$ python -q
>>> import numpy as np
>>> import numpy.linalg as la
>>> np.set_printoptions(suppress=True, linewidth=100)
>>> rng = np.random.default_rng(397145)
>>> A = np.eye(11, dtype=int)[rng.permutation(11)] * np.array([-3, 1, 1, 3, -3, 0, -2, -2, 1, 2, -3])
>>> A
array([[ 0,  0,  0,  0,  0,  0,  0,  0,  0,  2,  0],
       [-3,  0,  0,  0,  0,  0,  0,  0,  0,  0,  0],
       [ 0,  0,  1,  0,  0,  0,  0,  0,  0,  0,  0],
       [ 0,  0,  0,  3,  0,  0,  0,  0,  0,  0,  0],
       [ 0,  0,  0,  0,  0,  0,  0,  0,  0,  0,  0],
       [ 0,  1,  0,  0,  0,  0,  0,  0,  0,  0,  0],
       [ 0,  0,  0,  0,  0,  0,  0,  0,  1,  0,  0],
       [ 0,  0,  0,  0,  0,  0, -2,  0,  0,  0,  0],
       [ 0,  0,  0,  0,  0,  0,  0, -2,  0,  0,  0],
       [ 0,  0,  0,  0, -3,  0,  0,  0,  0,  0,  0],
       [ 0,  0,  0,  0,  0,  0,  0,  0,  0,  0, -3]])
>>> rank = la.matrix_rank(A)
>>> rank
np.int64(10)
>>> N = la.svd(A)[2][rank:].T
>>> [int(la.matrix_rank(A[:, :j + 1])) for j in range(11)]
[1, 2, 3, 4, 5, 5, 6, 7, 8, 9, 10]
>>> [int(la.matrix_rank(A[:i])) for i in range(1, len(A) + 1)]
[1, 2, 3, 4, 4, 5, 6, 7, 8, 9, 10]
>>> np.allclose(A @ N, 0)
True
>>> [int(la.matrix_rank(np.delete(A, i, axis=0))) for i in range(11)]
[9, 9, 9, 9, 10, 9, 9, 9, 9, 9, 9]
>>> left, sig, Vt = la.svd(A)
>>> np.argmax(sig[:-1] / (sig[1:] + 1e-6)) + 1
np.int64(10)
>>> sig
array([3., 3., 3., 3., 2., 2., 2., 1., 1., 1., 0.])
>>> M2 = left[:, :10] @ np.diag(sig[:10]) @ Vt[:10]
>>> np.abs(A - M2).max()
np.float64(0.0)
>>> round(float(la.norm(A - M2) / la.norm(A)), 3)
0.0
>>> M2
array([[ 0.,  0.,  0.,  0.,  0.,  0.,  0.,  0.,  0.,  2.,  0.],
       [-3.,  0.,  0.,  0.,  0.,  0.,  0.,  0.,  0.,  0.,  0.],
       [ 0.,  0.,  1.,  0.,  0.,  0.,  0.,  0.,  0.,  0.,  0.],
       [ 0.,  0.,  0.,  3.,  0.,  0.,  0.,  0.,  0.,  0.,  0.],
       [ 0.,  0.,  0.,  0.,  0.,  0.,  0.,  0.,  0.,  0.,  0.],
       [ 0.,  1.,  0.,  0.,  0.,  0.,  0.,  0.,  0.,  0.,  0.],
       [ 0.,  0.,  0.,  0.,  0.,  0.,  0.,  0.,  1.,  0.,  0.],
       [ 0.,  0.,  0.,  0.,  0.,  0., -2.,  0.,  0.,  0.,  0.],
       [ 0.,  0.,  0.,  0.,  0.,  0.,  0., -2.,  0.,  0.,  0.],
       [ 0.,  0.,  0.,  0., -3.,  0.,  0.,  0.,  0.,  0.,  0.],
       [ 0.,  0.,  0.,  0.,  0.,  0.,  0.,  0.,  0.,  0., -3.]])
